In [1]: import numpy as np

In [2]: from numpy import linalg as LA

In [3]: np.set_printoptions(precision=3, suppress=True, linewidth=140, floatmode="fixed")

In [4]: other = np.array([[3, 4, 9, 8, 2, 8],
   ...:     [8, 5, 3, 1, 0, 9],
   ...:     [1, 8, 0, 6, 7, 6],
   ...:     [2, 2, 9, 2, 5, 6],
   ...:     [8, 5, 3, 2, 4, 0],
   ...:     [8, 7, 8, 5, 1, 8]])

In [5]: other[-1] = other[0]

In [6]: feats = other + 0.3 * np.eye(6)

In [7]: print(feats)
[[3.300 4.000 9.000 8.000 2.000 8.000]
 [8.000 5.300 3.000 1.000 0.000 9.000]
 [1.000 8.000 0.300 6.000 7.000 6.000]
 [2.000 2.000 9.000 2.300 5.000 6.000]
 [8.000 5.000 3.000 2.000 4.300 0.000]
 [3.000 4.000 9.000 8.000 2.000 8.300]]

In [8]: r0, r1 = feats[5], feats[3]

In [9]: print(round(r0 @ r0, 3))
242.89

In [10]: p = (r0 @ r1) / (r0 @ r0) * r0

In [11]: print(np.round((r1 - p) @ r0, 3))
0.0

In [12]: print(np.round(LA.norm(r0 + r1) ** 2 + LA.norm(r0 - r1) ** 2, 3))
796.36

In [13]: print(np.outer(r0, r1))
[[ 6.000  6.000 27.000  6.900 15.000 18.000]
 [ 8.000  8.000 36.000  9.200 20.000 24.000]
 [18.000 18.000 81.000 20.700 45.000 54.000]
 [16.000 16.000 72.000 18.400 40.000 48.000]
 [ 4.000  4.000 18.000  4.600 10.000 12.000]
 [16.600 16.600 74.700 19.090 41.500 49.800]]

In [14]: U, sig, Vh = LA.svd(feats)

In [15]: print(np.argmax(sig[:-1] / (sig[1:] + 1e-6)) + 1)
5

In [16]: other = U[:, :5] @ np.diag(sig[:5]) @ Vh[:5]

In [17]: print(round(np.abs(feats - other).max(), 3))
0.01

In [18]: print(round(LA.norm(feats - other, 2), 3), np.round(sig[5], 3))
0.019 0.019

In [19]: print(np.round(LA.norm(feats - other) / LA.norm(feats), 3))
0.001

In [20]: print([round(float(x), 3) for x in LA.svd(feats, compute_uv=False)[:3]])
[29.748, 10.106, 8.669]

In [21]: print(np.argsort(-LA.norm(feats, axis=0).round(6), kind="stable")[:3])
[5 2 3]

In [22]: print(LA.matrix_rank(feats, rtol=0.1))
5

In [23]: arr, _ = LA.qr(np.array([[0.4, 0.7, 0.7, -1.4, 0.3, -0.2, -0.3],
    ...:     [1.1, 0.8, -0.4, 0.2, 1.0, 0.8, 0.7],
    ...:     [-0.7, -0.3, 0.8, -0.4, 0.1, 0.1, 0.5],
    ...:     [0.2, -0.4, 1.2, -0.7, 1.4, 0.7, 0.0],
    ...:     [1.0, 1.3, -1.8, -1.6, 0.2, -0.5, -0.3],
    ...:     [0.5, 1.1, 1.1, 0.1, 0.5, -0.2, 0.3],
    ...:     [-1.3, -0.2, -0.7, 1.3, -0.2, 0.9, 1.6]]))

In [24]: print(arr)
[[-0.182  0.301 -0.368 -0.456  0.097  0.648  0.323]
 [-0.500  0.020  0.075  0.462 -0.439  0.461 -0.355]
 [ 0.318  0.138 -0.293 -0.375 -0.145  0.013 -0.795]
 [-0.091 -0.389 -0.363 -0.244 -0.716 -0.251  0.271]
 [-0.455  0.430  0.502 -0.468 -0.174 -0.324 -0.045]
 [-0.227  0.539 -0.587  0.351  0.076 -0.428  0.032]
 [ 0.591  0.513  0.213  0.190 -0.478  0.129  0.247]]

In [25]: print(np.round(arr @ arr.T, 3) + 0)
[[1.000 0.000 0.000 0.000 0.000 0.000 0.000]
 [0.000 1.000 0.000 0.000 0.000 0.000 0.000]
 [0.000 0.000 1.000 0.000 0.000 0.000 0.000]
 [0.000 0.000 0.000 1.000 0.000 0.000 0.000]
 [0.000 0.000 0.000 0.000 1.000 0.000 0.000]
 [0.000 0.000 0.000 0.000 0.000 1.000 0.000]
 [0.000 0.000 0.000 0.000 0.000 0.000 1.000]]

In [26]: print(LA.norm(arr, axis=0))
[1.000 1.000 1.000 1.000 1.000 1.000 1.000]

In [27]: print(LA.pinv(arr))
[[-0.182 -0.500  0.318 -0.091 -0.455 -0.227  0.591]
 [ 0.301  0.020  0.138 -0.389  0.430  0.539  0.513]
 [-0.368  0.075 -0.293 -0.363  0.502 -0.587  0.213]
 [-0.456  0.462 -0.375 -0.244 -0.468  0.351  0.190]
 [ 0.097 -0.439 -0.145 -0.716 -0.174  0.076 -0.478]
 [ 0.648  0.461  0.013 -0.251 -0.324 -0.428  0.129]
 [ 0.323 -0.355 -0.795  0.271 -0.045  0.032  0.247]]

In [28]: vec = np.array([1, 2, 2, 1, 1, 1, 0])

In [29]: print(np.sort(np.abs(np.degrees(np.angle(LA.eigvals(arr))))))
[  0.000  72.175  72.175 109.800 109.800 173.955 173.955]

In [30]: print(round(LA.norm(vec), 3), round(float(LA.norm(arr @ vec)), 3))
3.464 3.464

In [31]: def softmax(z):
    ...:     e = np.exp(z - z.max(axis=-1, keepdims=True))
    ...:     return e / e.sum(axis=-1, keepdims=True)
    ...: 

In [32]: print(softmax(arr).sum(axis=1))
[1.000 1.000 1.000 1.000 1.000 1.000 1.000]

In [33]: print(np.round(softmax(10 * arr[3]), 3) + 0)
[0.026 0.001 0.002 0.006 0.000 0.005 0.961]

In [34]: print(softmax(arr[3]))
[0.162 0.120 0.123 0.139 0.087 0.138 0.232]

In [35]: scores = arr @ arr.T / np.sqrt(7)

In [36]: print(softmax(scores).round(6).argmax(axis=1))
[0 1 2 3 4 5 6]

In [37]: print(softmax(scores)[3] @ arr)
[-0.079  0.184 -0.132 -0.088 -0.282  0.018 -0.026]

In [38]: print(softmax(scores))
[[0.196 0.134 0.134 0.134 0.134 0.134 0.134]
 [0.134 0.196 0.134 0.134 0.134 0.134 0.134]
 [0.134 0.134 0.196 0.134 0.134 0.134 0.134]
 [0.134 0.134 0.134 0.196 0.134 0.134 0.134]
 [0.134 0.134 0.134 0.134 0.196 0.134 0.134]
 [0.134 0.134 0.134 0.134 0.134 0.196 0.134]
 [0.134 0.134 0.134 0.134 0.134 0.134 0.196]]

In [39]: other = arr / LA.norm(arr, axis=1, keepdims=True)

In [40]: C2 = other @ other.T

In [41]: print((np.abs(C2) > 0.9).astype(int))
[[1 0 0 0 0 0 0]
 [0 1 0 0 0 0 0]
 [0 0 1 0 0 0 0]
 [0 0 0 1 0 0 0]
 [0 0 0 0 1 0 0]
 [0 0 0 0 0 1 0]
 [0 0 0 0 0 0 1]]

In [42]: print((C2 - 2 * np.eye(7)).round(6).argmax(axis=1))
[1 0 0 0 0 0 0]

In [43]: print(C2[3].round(3) + 0)
[0.000 0.000 0.000 1.000 0.000 0.000 0.000]

In [44]: print(np.argwhere(np.triu(np.abs(C2) > 0.95, 1)))
[]

In [45]: rng = np.random.default_rng(323)

In [46]: X = rng.normal(size=(35, 6))

In [47]: X = 10 * X / LA.norm(X, axis=1, keepdims=True)

In [48]: print(X)
[[ 2.112  5.074  7.068  2.746  3.032 -1.763]
 [ 6.476  1.361  1.576 -4.662  5.520 -1.227]
 [ 2.821  3.441  4.701  1.394 -7.412  1.105]
 [-0.899  4.058 -4.712 -4.565 -4.665  4.233]
 [ 4.577 -0.947  1.136  2.776 -5.012  6.636]
 [ 9.170 -0.984 -1.147  2.924  0.637  2.161]
 [ 0.942 -4.989  0.125 -1.181 -4.899 -6.987]
 [ 0.552 -1.411  0.178 -3.078 -9.048  2.515]
 [-0.229  6.019 -4.796  1.149 -5.457 -3.101]
 [-5.496  4.844 -2.648 -5.583  2.055 -1.982]
 [-3.391 -0.253  3.330 -1.897 -2.071 -8.334]
 [ 4.298  5.761 -1.658  4.274  5.166  0.796]
 [ 0.297  0.916 -0.264  2.835  8.240 -4.802]
 [-4.422  2.255  7.993 -1.221  0.385 -3.136]
 [-0.821 -0.874  5.865 -2.476 -6.169 -4.468]
 [-2.721  0.495 -1.102  5.662  4.039 -6.540]
 [-4.909 -5.323 -5.602  1.461  1.555  3.410]
 [-0.328  4.769  3.138 -2.954 -7.498 -1.534]
 [-2.849 -3.648 -1.626  1.414  2.147 -8.326]
 [ 5.506  0.023 -0.831 -2.991 -6.894 -3.540]
 [ 0.625  9.117 -1.196  2.097  2.025  2.561]
 [-4.080 -0.203  0.793  8.896 -1.113  1.517]
 [ 4.036  5.557 -3.635 -6.013  0.473  1.798]
 [-1.267 -0.280 -3.828 -7.150  4.840  3.019]
 [ 7.167 -0.224 -2.983  1.023 -1.989 -5.889]
 [ 4.604 -4.251  0.449  2.531  6.875 -2.620]
 [-2.464  1.693 -1.836 -9.311  0.987 -0.111]
 [-1.420 -6.981 -0.455 -4.128 -2.310  5.164]
 [-4.138 -1.549  0.454 -7.400  4.765  1.676]
 [ 1.138  1.896 -0.141  9.315 -2.113  1.963]
 [-0.955  3.896 -0.504  7.299  2.901  4.686]
 [ 0.886 -0.532 -2.342  6.417 -3.014 -6.572]
 [-0.025  7.849  1.785  1.886 -2.394 -5.091]
 [ 4.858 -1.418 -4.217  4.129  4.996 -3.820]
 [-3.737  1.662  7.366  4.338  1.304  2.915]]

In [49]: dist = LA.norm(X[:, None] - X[None], axis=-1)

In [50]: print(LA.matrix_rank(dist ** 2))
7

In [51]: print((dist + 1e9 * np.eye(35)).round(6).argmin(axis=1))
[34 22 17 22  2  4 10 17 32 26 14 20 15 10 10 12 27  2 15 24 11 29  3 28 19 33  9  7 23 21 29 15  8 25 13]

In [52]: print(LA.norm(X, axis=1))
[10.000 10.000 10.000 10.000 10.000 10.000 10.000 10.000 10.000 10.000 10.000 10.000 10.000 10.000 10.000 10.000 10.000 10.000 10.000
 10.000 10.000 10.000 10.000 10.000 10.000 10.000 10.000 10.000 10.000 10.000 10.000 10.000 10.000 10.000 10.000]

In [53]: print(dist[:5, :5])
[[ 0.000 11.152 11.309 17.248 14.587]
 [11.152  0.000 15.389 15.322 15.402]
 [11.309 15.389  0.000 12.477  8.562]
 [17.248 15.322 12.477  0.000 12.207]
 [14.587 15.402  8.562 12.207  0.000]]

In [54]: print(dist.mean(axis=1).argmax())
27

In [55]: other = np.array([[-1]])

In [56]: W2 = np.array([[1, 4, 5, 4, 3],
    ...:     [0, 0, 4, 8, 0],
    ...:     [4, 2, 0, 9, 3],
    ...:     [6, 1, 7, 1, 0],
    ...:     [9, 5, 3, 8, 5]])

In [57]: data = np.block([[other, np.zeros((1, 5))], [np.zeros((5, 1)), W2]])

In [58]: print(data)
[[-1.000  0.000  0.000  0.000  0.000  0.000]
 [ 0.000  1.000  4.000  5.000  4.000  3.000]
 [ 0.000  0.000  0.000  4.000  8.000  0.000]
 [ 0.000  4.000  2.000  0.000  9.000  3.000]
 [ 0.000  6.000  1.000  7.000  1.000  0.000]
 [ 0.000  9.000  5.000  3.000  8.000  5.000]]

In [59]: other = data / np.sqrt((data ** 2).mean(axis=1, keepdims=True))

In [60]: print(data - data.mean(axis=1, keepdims=True))
[[-0.833  0.167  0.167  0.167  0.167  0.167]
 [-2.833 -1.833  1.167  2.167  1.167  0.167]
 [-2.000 -2.000 -2.000  2.000  6.000 -2.000]
 [-3.000  1.000 -1.000 -3.000  6.000  0.000]
 [-2.500  3.500 -1.500  4.500 -1.500 -2.500]
 [-5.000  4.000  0.000 -2.000  3.000  0.000]]

In [61]: print(LA.norm(other, axis=1))
[2.449 2.449 2.449 2.449 2.449 2.449]

In [62]: print(LA.matrix_rank(other) == LA.matrix_rank(data))
True

In [63]: print(other[5])
[0.000 1.543 0.857 0.514 1.372 0.857]
